% ipython --no-banner

In [1]: import numpy as np

In [2]: import numpy.linalg as la

In [3]: np.set_printoptions(precision=2, suppress=True, linewidth=200)

In [4]: X = np.loadtxt("w.csv", delimiter=",")

In [5]: print(X)
[[-0.81  0.08  1.   -0.99  0.44 -0.91]
 [-0.98  1.    0.02  0.87  0.53 -0.99]
 [ 0.78 -1.    0.68 -0.72 -0.14  0.89]
 [ 0.09 -1.    1.   -0.84  0.92 -0.89]
 [-0.55  0.8   0.69 -1.   -0.98  1.  ]
 [-0.96  1.    0.77  0.68  0.81 -1.  ]
 [ 0.98 -0.99 -0.99 -0.99 -0.95  1.  ]
 [ 0.52 -1.    1.   -0.9   0.68  0.86]
 [ 0.87 -1.    1.   -1.   -0.75  1.  ]
 [-0.71  0.02  0.98 -0.31  0.86 -0.98]
 [ 0.46 -1.    1.   -0.06  0.98 -0.97]
 [-0.87  0.97  0.79  0.89  0.65 -0.88]
 [ 0.73 -1.    0.72 -0.93 -0.74  0.99]
 [ 0.65  0.92 -1.    0.95 -0.08 -0.66]
 [ 0.97 -0.16 -1.   -0.94 -1.    1.  ]
 [ 0.61 -1.    1.    0.1   0.96 -0.9 ]
 [-0.84  1.   -0.91  0.98  0.81 -1.  ]
 [ 0.71 -1.    1.   -0.99  0.86 -0.72]
 [-0.95  1.    0.8   0.99  0.95 -1.  ]
 [-0.53  1.   -0.99 -0.68 -0.95  0.85]
 [ 0.16  0.31 -0.62 -0.08 -0.52  0.71]
 [-0.4   0.99 -0.95  0.59 -0.93  0.99]
 [-0.21  1.   -1.    0.98 -0.52 -0.97]
 [-0.91  1.   -0.92  0.64  0.77 -1.  ]
 [-0.45 -0.98  1.    0.81  0.99 -1.  ]
 [ 0.01  0.69 -0.69  0.68  0.82 -0.99]
 [ 0.57 -1.    0.92 -0.89  0.62 -0.65]
 [-0.98  1.    0.99 -0.93  0.58 -0.99]
 [ 0.35 -1.    1.   -0.93 -0.13  0.99]
 [ 0.93 -1.    1.   -1.   -0.87  1.  ]
 [-0.95  1.   -0.92  0.98  0.12 -0.96]
 [ 0.76 -0.09 -0.98 -0.15 -0.83  0.94]
 [ 0.17 -1.    1.   -1.   -0.15  0.84]
 [ 0.67 -1.    1.   -0.98 -0.53  1.  ]]

In [6]: G = np.cov(X, rowvar=False)

In [7]: print(np.corrcoef(X.T))
[[ 1.   -0.76  0.08 -0.55 -0.42  0.59]
 [-0.76  1.   -0.55  0.67  0.05 -0.39]
 [ 0.08 -0.55  1.   -0.44  0.39 -0.06]
 [-0.55  0.67 -0.44  1.    0.38 -0.61]
 [-0.42  0.05  0.39  0.38  1.   -0.83]
 [ 0.59 -0.39 -0.06 -0.61 -0.83  1.  ]]

In [8]: print(np.polyfit(X[:, 2], X[:, 5], 1))
[-0.07 -0.08]

In [9]: print(la.eigvalsh(G)[::-1])
[2.26 1.33 0.41 0.16 0.07 0.05]

In [10]: print(np.median(X, axis=0))
[ 0.12 -0.03  0.78 -0.49  0.28 -0.69]

In [11]: print(G.shape)
(6, 6)

In [12]: vec = np.array([4, -1, -7, 8, 8, 9])

In [13]: target = X @ vec

In [14]: print(la.lstsq(X, target)[0])
[ 4. -1. -7.  8.  8.  9.]

In [15]: print(np.round(la.pinv(X) @ X, 2) + 0)
[[1. 0. 0. 0. 0. 0.]
 [0. 1. 0. 0. 0. 0.]
 [0. 0. 1. 0. 0. 0.]
 [0. 0. 0. 1. 0. 0.]
 [0. 0. 0. 0. 1. 0.]
 [0. 0. 0. 0. 0. 1.]]

In [16]: rng = np.random.default_rng(38)

In [17]: target = target + 0.3 * rng.normal(size=34)

In [18]: print(target)
[-22.48  -2.73   0.57 -12.75 -14.54  -6.85   4.97   2.33  -7.49 -13.75  -5.15  -5.31  -5.73   9.55   4.57  -3.32   6.77 -11.11  -3.78  -1.9    6.16  10.24  -0.32   3.95  -2.03   7.67 -11.03 -23.42
  -4.25  -8.24   2.03  10.15  -7.1   -6.51]

In [19]: coef, *_ = la.lstsq(X, target)

In [20]: print(coef)
[ 3.91 -0.99 -6.85  8.03  8.07  9.02]

In [21]: print(np.round(la.norm(target - X @ coef), 2))
1.29

In [22]: d = la.norm(X[:, None] - X[None], axis=-1)

In [23]: print((d + 1e9 * np.eye(34)).round(6).argmin(axis=1))
[ 9 11 28 26 19 11 14 28 29  0 15  5  8 22  6 10 23 26  5 21 31 20 30 16 10 16 17  0 32  8 16 14 28  8]

In [24]: print(np.unravel_index(d.round(6).argmax(), d.shape))
(np.int64(6), np.int64(18))

In [25]: print(d.mean(axis=1).argmax())
6

In [26]: print(la.matrix_rank(d ** 2))
8

In [27]: M = np.load("block17.npy")

In [28]: print(M)
[[0 0 0 0 1 0 0 0]
 [0 0 0 1 0 0 0 0]
 [0 0 1 0 0 0 0 0]
 [0 0 0 0 0 0 1 0]
 [0 0 0 0 0 0 0 1]
 [0 0 0 0 0 1 0 0]
 [0 1 0 0 0 0 0 0]
 [1 0 0 0 0 0 0 0]]

In [29]: print(M @ np.ones(8))
[1. 1. 1. 1. 1. 1. 1. 1.]

In [30]: print(la.matrix_power(M, 2))
[[0 0 0 0 0 0 0 1]
 [0 0 0 0 0 0 1 0]
 [0 0 1 0 0 0 0 0]
 [0 1 0 0 0 0 0 0]
 [1 0 0 0 0 0 0 0]
 [0 0 0 0 0 1 0 0]
 [0 0 0 1 0 0 0 0]
 [0 0 0 0 1 0 0 0]]

In [31]: print(la.matrix_power(M, 100))
[[0 0 0 0 1 0 0 0]
 [0 0 0 1 0 0 0 0]
 [0 0 1 0 0 0 0 0]
 [0 0 0 0 0 0 1 0]
 [0 0 0 0 0 0 0 1]
 [0 0 0 0 0 1 0 0]
 [0 1 0 0 0 0 0 0]
 [1 0 0 0 0 0 0 0]]

In [32]: p = np.eye(8)[4]

In [33]: for _ in range(5):
    ...:     p = p @ M
    ...:     print(p.round(2))
    ...: 
[0. 0. 0. 0. 0. 0. 0. 1.]
[1. 0. 0. 0. 0. 0. 0. 0.]
[0. 0. 0. 0. 1. 0. 0. 0.]
[0. 0. 0. 0. 0. 0. 0. 1.]
[1. 0. 0. 0. 0. 0. 0. 0.]

In [34]: print(np.round(la.det(M), 2))
1.0

In [35]: print((la.matrix_power((M != 0) + (M.T != 0) + np.eye(8), 8) > 0).astype(int))
[[1 0 0 0 1 0 0 1]
 [0 1 0 1 0 0 1 0]
 [0 0 1 0 0 0 0 0]
 [0 1 0 1 0 0 1 0]
 [1 0 0 0 1 0 0 1]
 [0 0 0 0 0 1 0 0]
 [0 1 0 1 0 0 1 0]
 [1 0 0 0 1 0 0 1]]

In [36]: print(np.flatnonzero(la.matrix_power((M != 0) + (M.T != 0) + np.eye(8), 8)[4]))
[0 4 7]

In [37]: vec = np.array([1, -2, 1, 2, 2, 3, 2, 3])

In [38]: print(np.sort(np.abs(np.degrees(np.angle(la.eigvals(M))))))
[  0.   0.   0.   0. 120. 120. 120. 120.]

In [39]: print(round(float(la.norm(vec)), 2), np.round(la.norm(M @ vec), 2))
6.0 6.0

In [40]: print(np.abs(la.eigvals(M)))
[1. 1. 1. 1. 1. 1. 1. 1.]

In [41]: print([p for p in range(1, 25) if np.allclose(la.matrix_power(M, p), np.eye(8))])
[3, 6, 9, 12, 15, 18, 21, 24]

In [42]: mat = np.load("m.npy")

In [43]: print(mat)
[[0 1 0 0 0 1 0 0]
 [1 0 0 0 0 0 0 0]
 [0 0 0 1 0 0 1 0]
 [0 0 1 0 0 0 1 0]
 [0 0 0 0 0 0 0 0]
 [1 0 0 0 0 0 0 0]
 [0 0 1 1 0 0 0 0]
 [0 0 0 0 0 0 0 0]]

In [44]: evals, V = la.eigh(mat)

In [45]: vec = np.array([-2, 2, 2, 0, 2, 0, 2, -1])

In [46]: print(vec @ mat @ vec)
0

In [47]: print(np.round(V * np.abs(evals) @ V.T, 2) + 0)
[[1.41 0.   0.   0.   0.   0.   0.   0.  ]
 [0.   0.71 0.   0.   0.   0.71 0.   0.  ]
 [0.   0.   1.33 0.33 0.   0.   0.33 0.  ]
 [0.   0.   0.33 1.33 0.   0.   0.33 0.  ]
 [0.   0.   0.   0.   0.   0.   0.   0.  ]
 [0.   0.71 0.   0.   0.   0.71 0.   0.  ]
 [0.   0.   0.33 0.33 0.   0.   1.33 0.  ]
 [0.   0.   0.   0.   0.   0.   0.   0.  ]]

In [48]: print(vec @ mat @ vec / (vec @ vec), round(float(evals[0]), 2), np.round(evals[-1], 2))
0.0 -1.41 2.0

In [49]: print(np.all(la.eigvalsh(mat) > 0))
False

In [50]: K = np.array([[2, 0, 0, 0, 0, 0],
    ...:     [3, 0, 0, 0, 0, 0],
    ...:     [2, 0, 0, 0, 0, 0],
    ...:     [0, 0, 2, 0, 0, 0],
    ...:     [0, 0, 3, 0, 0, 0],
    ...:     [0, 0, 2, 0, 0, 0],
    ...:     [0, 0, 0, 0, 2, 0],
    ...:     [0, 0, 0, 0, 3, 0],
    ...:     [0, 0, 0, 0, 2, 0]])

In [51]: print(np.allclose(K[:-1].T @ la.lstsq(K[:-1].T, K[-1])[0], K[-1]))
True

In [52]: print(np.abs(np.diag(la.qr(K)[1])) > 1e-9)
[ True False  True False  True False]

In [53]: print(np.unique(K.round(6), axis=0).shape)
(6, 6)

In [54]: try:
    ...:     la.inv(K)
    ...: except la.LinAlgError as e:
    ...:     print(e)
    ...: 
Last 2 dimensions of the array must be square

In [55]: cent = np.array([[2, 0, -2, 0, -1], [1, 0, 2, -1, 0], [2, 1, 1, 0, 2]])

In [56]: m1 = rng.normal(size=(16, 3)) @ cent + np.array([-1, 2, 0, -1, -2])

In [57]: print(m1)
[[ 3.23  3.86 -1.83  0.07  0.95]
 [-0.57  1.95  5.43 -3.01 -1.36]
 [-2.66  0.25  1.3  -2.63 -5.61]
 [ 0.22  1.08  1.11 -2.7  -4.52]
 [ 1.68  2.87 -1.79 -0.42 -1.01]
 [-1.43  1.56  2.41 -2.1  -2.55]
 [-4.2   1.04 -0.54 -0.71 -3.42]
 [ 5.06  3.27 -0.25 -1.67 -0.89]
 [ 0.41  0.92 -0.51 -2.38 -5.26]
 [-0.36  2.03 -0.96 -0.86 -2.3 ]
 [-5.36  0.56 -4.55  0.54 -4.9 ]
 [-4.48  1.93  6.55 -2.09  0.08]
 [-4.36  1.14  1.   -1.07 -2.85]
 [-4.09  1.66  0.74 -0.56 -1.7 ]
 [-4.25  1.98 -0.58  0.25 -1.07]
 [ 6.26  3.24 -4.36 -0.73 -2.05]]

In [58]: try:
    ...:     la.inv(m1)
    ...: except la.LinAlgError as e:
    ...:     print("failed:", e)
    ...: 
failed: Last 2 dimensions of the array must be square

In [59]: print(np.unique(m1.round(6), axis=0).shape)
(16, 5)

In [60]: print(np.allclose(m1[:-1].T @ la.lstsq(m1[:-1].T, m1[-1])[0], m1[-1]))
True

In [61]: print(np.abs(np.diag(la.qr(m1)[1])) > 1e-9)
[ True  True  True  True False]

In [62]: print(np.round(np.trace(la.pinv(m1) @ m1), 2))
4.0
